% python3 -q
>>> import numpy as np
>>> import numpy.linalg as la
>>> np.set_printoptions(precision=2, suppress=True, linewidth=200, legacy="1.25")
>>> tidy = lambda a: np.round(a, 2) + 0
>>> X = np.loadtxt("block1.csv", delimiter=",")
>>> X
array([[-0.1 ,  1.5 , -0.71,  0.9 ,  1.56, -1.52,  0.84],
       [ 0.69,  0.84, -1.37,  1.06, -0.07,  2.09, -0.65],
       [ 2.1 , -1.51,  0.49,  0.8 ,  0.7 ,  0.84,  0.45],
       [-1.38,  1.51, -1.36,  0.37,  0.73,  0.94,  1.19],
       [-1.68, -1.12,  0.25, -0.45, -1.86,  0.33,  1.05],
       [-0.6 , -1.02, -0.92, -0.58,  2.  ,  0.5 ,  1.47],
       [ 0.55,  0.15, -2.18,  1.18,  1.51, -0.45, -0.1 ],
       [-1.46,  0.61,  0.81,  1.76, -0.28,  0.49,  1.56],
       [-0.51, -0.19, -2.43, -0.07,  1.33, -0.3 ,  0.97],
       [-1.24,  2.08,  0.6 , -0.37,  0.91,  0.69,  1.15],
       [ 0.62, -0.83, -0.8 , -1.22,  2.19,  0.84,  0.54],
       [ 1.43, -0.63, -2.1 ,  0.07,  0.57, -1.12, -0.75],
       [ 1.36,  1.77,  0.38, -0.36,  0.31,  1.89, -0.31]])
>>> U, s, Vt = la.svd(X, full_matrices=False)
>>> tidy(Vt @ Vt.T)
array([[1., 0., 0., 0., 0., 0., 0.],
       [0., 1., 0., 0., 0., 0., 0.],
       [0., 0., 1., 0., 0., 0., 0.],
       [0., 0., 0., 1., 0., 0., 0.],
       [0., 0., 0., 0., 1., 0., 0.],
       [0., 0., 0., 0., 0., 1., 0.],
       [0., 0., 0., 0., 0., 0., 1.]])
>>> tidy(s / s[0])
array([1.  , 0.88, 0.72, 0.63, 0.51, 0.47, 0.16])
>>> np.abs(U[:, 0]).round(6).argmax()
6
>>> tidy(U.T @ U)
array([[1., 0., 0., 0., 0., 0., 0.],
       [0., 1., 0., 0., 0., 0., 0.],
       [0., 0., 1., 0., 0., 0., 0.],
       [0., 0., 0., 1., 0., 0., 0.],
       [0., 0., 0., 0., 1., 0., 0.],
       [0., 0., 0., 0., 0., 1., 0.],
       [0., 0., 0., 0., 0., 0., 1.]])
>>> (s > 1e-8).sum()
7
>>> tidy(s)
array([6.05, 5.33, 4.38, 3.79, 3.1 , 2.82, 0.96])
>>> tidy(U.T @ X @ Vt.T)
array([[6.05, 0.  , 0.  , 0.  , 0.  , 0.  , 0.  ],
       [0.  , 5.33, 0.  , 0.  , 0.  , 0.  , 0.  ],
       [0.  , 0.  , 4.38, 0.  , 0.  , 0.  , 0.  ],
       [0.  , 0.  , 0.  , 3.79, 0.  , 0.  , 0.  ],
       [0.  , 0.  , 0.  , 0.  , 3.1 , 0.  , 0.  ],
       [0.  , 0.  , 0.  , 0.  , 0.  , 2.82, 0.  ],
       [0.  , 0.  , 0.  , 0.  , 0.  , 0.  , 0.96]])
>>> vec = np.array([1, -3, -2, -2, -3, -1, -1])
>>> h = np.maximum(X @ vec, 0)
>>> tidy(h)
array([0.  , 0.  , 0.66, 0.  , 6.28, 0.  , 0.  , 0.  , 0.4 , 0.  , 0.  , 7.54, 0.  ])
>>> tidy(X.T @ h)
array([  1.41, -12.86, -14.91,  -1.8 ,  -6.39,  -5.94,   1.62])
>>> tidy(np.tanh(X @ vec))
array([-1.  , -0.98,  0.58, -1.  ,  1.  , -0.99, -0.95, -1.  ,  0.38, -1.  , -0.66,  1.  , -1.  ])
>>> X * (h > 1e-9)[:, None]
array([[-0.  ,  0.  , -0.  ,  0.  ,  0.  , -0.  ,  0.  ],
       [ 0.  ,  0.  , -0.  ,  0.  , -0.  ,  0.  , -0.  ],
       [ 2.1 , -1.51,  0.49,  0.8 ,  0.7 ,  0.84,  0.45],
       [-0.  ,  0.  , -0.  ,  0.  ,  0.  ,  0.  ,  0.  ],
       [-1.68, -1.12,  0.25, -0.45, -1.86,  0.33,  1.05],
       [-0.  , -0.  , -0.  , -0.  ,  0.  ,  0.  ,  0.  ],
       [ 0.  ,  0.  , -0.  ,  0.  ,  0.  , -0.  , -0.  ],
       [-0.  ,  0.  ,  0.  ,  0.  , -0.  ,  0.  ,  0.  ],
       [-0.51, -0.19, -2.43, -0.07,  1.33, -0.3 ,  0.97],
       [-0.  ,  0.  ,  0.  , -0.  ,  0.  ,  0.  ,  0.  ],
       [ 0.  , -0.  , -0.  , -0.  ,  0.  ,  0.  ,  0.  ],
       [ 1.43, -0.63, -2.1 ,  0.07,  0.57, -1.12, -0.75],
       [ 0.  ,  0.  ,  0.  , -0.  ,  0.  ,  0.  , -0.  ]])
>>> tidy(np.maximum(X @ vec, 0) - np.maximum(-X @ vec, 0))
array([ -8.98,  -2.44,   0.66,  -8.25,   6.28,  -2.51,  -1.88,  -9.64,   0.4 , -12.51,  -0.8 ,   7.54,  -6.5 ])
>>> out = np.array([[-6, 3, 4, -6], [-1, 2, 4, 8], [1, -4, -3, 3], [3, -4, -8, 8]])
>>> M = np.tril(out)
>>> M
array([[-6,  0,  0,  0],
       [-1,  2,  0,  0],
       [ 1, -4, -3,  0],
       [ 3, -4, -8,  8]])
>>> O, R = la.qr(M)
>>> O.shape, R.shape
((4, 4), (4, 4))
>>> tidy(R)
array([[ 6.86, -2.63, -3.94,  3.5 ],
       [ 0.  , -5.4 , -6.24,  4.23],
       [ 0.  ,  0.  , -4.31,  5.53],
       [ 0.  ,  0.  ,  0.  , -1.81]])
>>> tidy(np.abs(np.diag(R)))
array([6.86, 5.4 , 4.31, 1.81])
>>> tidy(O.T @ O)
array([[1., 0., 0., 0.],
       [0., 1., 0., 0.],
       [0., 0., 1., 0.],
       [0., 0., 0., 1.]])
>>> w, vecs = la.eig(M)
>>> np.prod(w)
288.0
>>> tidy(np.sort(la.eigvals(la.inv(M))))
array([-0.33, -0.17,  0.12,  0.5 ])
>>> rng = np.random.default_rng(77800)
>>> lab = rng.permutation(4)
>>> lab
array([3, 0, 2, 1])
>>> out = M[lab][:, lab]
>>> np.allclose(out, M)
False
>>> np.trace(out)
1
>>> out
array([[ 8,  3, -8, -4],
       [ 0, -6,  0,  0],
       [ 0,  1, -3, -4],
       [ 0, -1,  0,  2]])
>>> np.diag(out)
array([ 8, -6, -3,  2])
>>> lab = rng.permutation(4)
>>> out = M[:, lab] * rng.choice([-1, 1], 4)
>>> out
array([[ 0, -6,  0,  0],
       [ 0, -1,  2,  0],
       [ 0,  1, -4, -3],
       [-8,  3, -4, -8]])
>>> U, _, Vt = la.svd(M.T @ out)
>>> tidy(U @ Vt)
array([[ 0.,  1.,  0.,  0.],
       [ 0.,  0.,  1.,  0.],
       [ 0.,  0.,  0.,  1.],
       [-1.,  0.,  0.,  0.]])
>>> tidy(la.lstsq(M, out)[0])
array([[ 0.,  1.,  0.,  0.],
       [ 0.,  0.,  1.,  0.],
       [ 0.,  0.,  0.,  1.],
       [-1.,  0.,  0.,  0.]])
>>> proj = np.triu(np.array([[0, 7, 7, 9], [9, 6, 3, 5], [2, 1, 2, 5], [0, 1, 3, 1]]), 1) + np.eye(4)
>>> out = proj @ M @ la.inv(proj)
>>> tidy(np.poly(out))
array([  1.,  -1., -56., -36., 288.])
>>> np.trace(out), np.trace(M)
(1.0, 1)
>>> tidy(la.det(out))
288.0
>>> F = np.loadtxt("case19.csv", delimiter=",")
>>> F
array([[0., 1., 0., 1., 0., 0., 2., 0., 1., 1., 2., 2.],
       [1., 0., 2., 1., 1., 1., 0., 0., 0., 0., 0., 0.],
       [2., 2., 1., 2., 2., 0., 1., 1., 1., 0., 0., 2.],
       [1., 1., 2., 1., 1., 2., 2., 1., 0., 2., 2., 0.],
       [2., 2., 1., 2., 2., 2., 1., 0., 1., 0., 1., 1.],
       [0., 0., 0., 0., 2., 0., 0., 2., 1., 1., 1., 1.],
       [2., 1., 1., 2., 1., 1., 1., 2., 1., 1., 2., 0.],
       [2., 0., 0., 1., 2., 1., 2., 1., 1., 2., 2., 1.],
       [2., 1., 0., 0., 1., 1., 1., 0., 2., 1., 2., 0.],
       [2., 0., 2., 2., 0., 1., 1., 0., 2., 1., 2., 0.],
       [0., 0., 1., 1., 2., 1., 0., 0., 1., 2., 2., 0.],
       [2., 1., 1., 1., 2., 0., 2., 0., 2., 0., 0., 0.]])
>>> out = np.c_[X[:, :3] @ np.array([[5, 5, 4], [1, 0, 0], [1, 1, 5]]), np.array([0, -1, -3, 3, 3, -2, 0, 3, 0, 3, -2, 0, -3])]
>>> tidy(out)
array([[  0.29,  -1.21,  -3.95,   0.  ],
       [  2.92,   2.08,  -4.09,  -1.  ],
       [  9.48,  10.99,  10.85,  -3.  ],
       [ -6.75,  -8.26, -12.32,   3.  ],
       [ -9.27,  -8.15,  -5.47,   3.  ],
       [ -4.94,  -3.92,  -7.  ,  -2.  ],
       [  0.72,   0.57,  -8.7 ,   0.  ],
       [ -5.88,  -6.49,  -1.79,   3.  ],
       [ -5.17,  -4.98, -14.19,   0.  ],
       [ -3.52,  -5.6 ,  -1.96,   3.  ],
       [  1.47,   2.3 ,  -1.52,  -2.  ],
       [  4.42,   5.05,  -4.78,   0.  ],
       [  8.95,   7.18,   7.34,  -3.  ]])
>>> tidy(la.norm(la.qr(X)[0].T @ out, axis=0) ** 2 / ((out ** 2).sum(axis=0) + 1e-12))
array([1.  , 1.  , 1.  , 0.83])
>>> la.matrix_rank(np.c_[X, out])
8
>>> tidy(la.lstsq(X, out[:, 0])[0])
array([5., 1., 1., 0., 0., 0., 0.])
>>> J = np.load("sample9.npy")
>>> J
array([[ 3,  2, -5,  3, -1, -5,  5,  3, -2,  1, -3, -3],
       [-3, -5, -4,  4, -5,  2, -2, -5,  0,  5, -4,  5],
       [ 2,  0,  1,  3, -2, -5, -4,  0,  2,  2,  3, -5],
       [-3,  0,  0,  2,  5, -4,  4,  1, -4, -5,  0,  4],
       [ 5,  3,  5,  0, -1,  0, -4,  2,  2,  1,  0,  2]])
>>> out = J[0, 0] * J[1:] - np.outer(J[1:, 0], J[0])
>>> out
array([[  0,  -9, -27,  21, -18,  -9,   9,  -6,  -6,  18, -21,   6],
       [  0,  -4,  13,   3,  -4,  -5, -22,  -6,  10,   4,  15,  -9],
       [  0,   6, -15,  15,  12, -27,  27,  12, -18, -12,  -9,   3],
       [  0,  -1,  40, -15,   2,  25, -37,  -9,  16,  -2,  15,  21]])
>>> np.flatnonzero(~out.round(6).any(axis=1))
array([], dtype=int64)
>>> la.matrix_rank(out), la.matrix_rank(J)
(4, 5)
>>> blk = np.stack([J, -3 * J, J[::-1]])
>>> blk.sum(axis=0)
array([[ -1,  -1,  15,  -6,   1,  10, -14,  -4,   6,  -1,   6,   8],
       [  3,  10,   8,  -6,  15,  -8,   8,  11,  -4, -15,   8,  -6],
       [ -2,   0,  -1,  -3,   2,   5,   4,   0,  -2,  -2,  -3,   5],
       [  3,  -5,  -4,   0, -15,  10, -10,  -7,   8,  15,  -4,  -3],
       [ -7,  -4, -15,   3,   1,  -5,  13,  -1,  -6,  -1,  -3,  -7]])
>>> np.einsum("bij,cij->bc", blk, blk)
array([[  638, -1914,   -19],
       [-1914,  5742,    57],
       [  -19,    57,   638]])
>>> la.matrix_rank(blk.reshape(3, -1))
2
>>> out = J / la.norm(J, axis=1, keepdims=True)
>>> G = out @ out.T
>>> tidy(la.norm(out, axis=1))
array([1., 1., 1., 1., 1.])
>>> tidy(G)
array([[ 1.  , -0.1 ,  0.18,  0.2 , -0.24],
       [-0.1 ,  1.  , -0.12, -0.22, -0.25],
       [ 0.18, -0.12,  1.  , -0.39,  0.31],
       [ 0.2 , -0.22, -0.39,  1.  , -0.37],
       [-0.24, -0.25,  0.31, -0.37,  1.  ]])
>>> data = np.load("x.npy")
>>> data
array([[ 0,  3,  3,  1,  2,  0,  0,  0,  0],
       [ 0,  1,  9,  1,  0,  0,  4,  0,  0],
       [ 0,  2,  6,  1,  0,  0,  1,  0,  0],
       [ 2,  0,  1,  1,  0,  6,  8,  5,  8],
       [ 0,  0,  8,  1,  0,  0,  9,  0,  3],
       [ 0,  1,  9,  1,  0,  0,  4,  0,  0],
       [ 0,  1,  9,  1,  0,  0,  4,  0,  0],
       [ 0,  0, 12,  1,  0,  0,  7,  0,  0],
       [ 0,  4,  0,  1,  5,  0,  0,  0,  0],
       [ 0,  3,  3,  1,  2,  0,  0,  0,  0],
       [ 2,  0,  1,  1,  0,  6,  8,  5,  8],
       [ 2,  0,  4,  1,  0,  4, 11,  4,  9],
       [ 0,  0,  8,  1,  0,  0,  9,  0,  3],
       [ 0,  0,  2,  1,  1,  2,  3,  0,  1],
       [ 1,  0,  0,  1,  5,  7,  1,  4,  3],
       [ 0,  4,  0,  1,  5,  0,  0,  0,  0],
       [ 0,  4,  0,  1,  5,  0,  0,  0,  0],
       [ 0,  3,  0,  1,  6,  3,  0,  0,  0],
       [ 0,  1,  4,  1,  0,  0,  2,  0,  0],
       [ 1,  0,  0,  1,  5,  7,  1,  4,  3],
       [ 0,  2,  1,  1,  3,  1,  0,  0,  0],
       [ 0,  2,  0,  1,  7,  6,  0,  2,  0],
       [ 1,  0,  0,  1,  5,  7,  1,  4,  3],
       [ 1,  0,  0,  1,  5,  7,  1,  4,  3],
       [ 2,  0,  0,  1,  3,  8,  5,  6,  7],
       [ 2,  0,  0,  1,  3,  8,  5,  6,  7],
       [ 2,  0,  0,  1,  3,  8,  5,  6,  7],
       [ 2,  0,  1,  1,  0,  6,  8,  5,  8],
       [ 1,  0,  0,  1,  2,  5,  4,  3,  4],
       [ 0,  2,  0,  1,  7,  6,  0,  2,  0],
       [ 0,  4,  0,  1,  5,  0,  0,  0,  0],
       [ 1,  0,  0,  1,  5,  7,  1,  4,  3],
       [ 0,  2,  6,  1,  0,  0,  1,  0,  0],
       [ 0,  1,  4,  1,  0,  0,  2,  0,  0]])
>>> # row 5 repeats row 1
>>> r0 = np.array([3, -1])
>>> np.polyval(r0, data[2])
array([-1,  5, 17,  2, -1, -1,  2, -1, -1])
>>> np.cross(data[2, :3], data[17, :3])
array([-18,   0,   0])
>>> np.correlate(data[2], data[17], "full")
array([ 0,  0,  0,  0,  6, 30, 41, 12,  7, 21,  9,  1,  0,  3,  0,  0,  0])
>>> O, R = la.qr(data)
>>> tidy(np.trace(O @ O.T))
9.0
>>> np.allclose(R.T @ R, data.T @ data)
True
>>> vec = np.array([1, 1, -5, 0, 3, -3, 1, 0, -5])
>>> target = data @ vec
>>> b, lr = np.zeros(9), 1 / la.norm(data, 2) ** 2
>>> for i in range(40):
...     b -= lr * data.T @ (data @ b - target)
...     if i % 10 == 0: print(i, round(la.norm(data @ b - target), 2))
... 
0 65.89
10 25.53
20 18.93
30 14.95
>>> tidy(la.cond(data))
99.66
>>> proj = data @ la.solve(data.T @ data, data.T)
>>> tidy(la.eigvalsh(proj))
array([0., 0., 0., 0., 0., 0., 0., 0., 0., 0., 0., 0., 0., 0., 0., 0., 0., 0., 0., 0., 0., 0., 0., 0., 0., 1., 1., 1., 1., 1., 1., 1., 1., 1.])
>>> tidy(np.diag(proj))
array([0.17, 0.16, 0.28, 0.22, 0.46, 0.16, 0.16, 0.58, 0.22, 0.17, 0.22, 0.49, 0.46, 0.43, 0.17, 0.22, 0.22, 0.67, 0.25, 0.17, 0.16, 0.42, 0.17, 0.17, 0.15, 0.15, 0.15, 0.22, 0.17, 0.42, 0.22, 0.17,
       0.28, 0.25])
